>>> import numpy as np
>>> np.set_printoptions(precision=2, suppress=True, linewidth=140, sign=" ")
>>> M = np.loadtxt("layer13.csv", delimiter=",")
>>> M
array([[ 0.97,  0.26,  0.  ],
       [-0.26,  0.97,  0.  ],
       [ 0.  ,  0.  ,  1.  ]])
>>> A2 = np.linalg.inv(M)
>>> np.round(M @ A2, 2) + 0
array([[ 1.,  0.,  0.],
       [ 0.,  1.,  0.],
       [ 0.,  0.,  1.]])
>>> print((np.abs(A2) > 1e-9).astype(int))
[[ 1  1  0]
 [ 1  1  0]
 [ 0  0  1]]
>>> round(np.linalg.det(M) * np.linalg.det(A2), 2)
np.float64(1.0)
>>> F = np.array([[5, 1, 1],
...     [0, 0, 0],
...     [0, 0, 0],
...     [0, 0, 0],
...     [2, 3, 4],
...     [12, 9, 9],
...     [0, 0, 0],
...     [0, 0, 0],
...     [0, 0, 0],
...     [0, 0, 0],
...     [5, 1, 1],
...     [0, 0, 0],
...     [0, 0, 0],
...     [5, 5, 4]])
>>> # row 2 repeats row 1
>>> dist = np.linalg.norm(F[:, None] - F[None], axis=-1)
>>> np.linalg.norm(F, axis=1)
array([  5.2 ,   0.  ,   0.  ,   0.  ,   5.39,  17.49,   0.  ,   0.  ,   0.  ,   0.  ,   5.2 ,   0.  ,   0.  ,   8.12])
>>> np.flatnonzero(dist[11] < dist.mean() / 2)
array([  1,   2,   3,   6,   7,   8,   9,  11,  12])
>>> dist.shape
(14, 14)
>>> A2 = np.c_[F[:, :2] @ np.array([[0, 2], [-1, -1]]), np.array([3, -1, -2, -4, -5, 1, 2, -3, 3, 0, -3, -4, -4, 0])]
>>> A2
array([[-1,  9,  3],
       [ 0,  0, -1],
       [ 0,  0, -2],
       [ 0,  0, -4],
       [-3,  1, -5],
       [-9, 15,  1],
       [ 0,  0,  2],
       [ 0,  0, -3],
       [ 0,  0,  3],
       [ 0,  0,  0],
       [-1,  9, -3],
       [ 0,  0, -4],
       [ 0,  0, -4],
       [-5,  5,  0]])
>>> np.round(np.linalg.norm(A2 - F @ np.linalg.lstsq(F, A2)[0], axis=0), 2) + 0
array([  0.  ,   0.  ,  10.16])
>>> np.linalg.matrix_rank(A2)
np.int64(3)
>>> O, vecs = np.linalg.qr(F[:, :2])[0], np.linalg.qr(F[:, 2:])[0]
>>> sig = np.linalg.svd(O.T @ vecs, compute_uv=False)
>>> sig
array([ 0.99])
>>> print(np.degrees(np.arccos(sig.clip(0, 1))))
[ 7.5]
>>> np.round(np.linalg.norm(O @ O.T - vecs @ vecs.T, 2), 2)
np.float64(1.0)
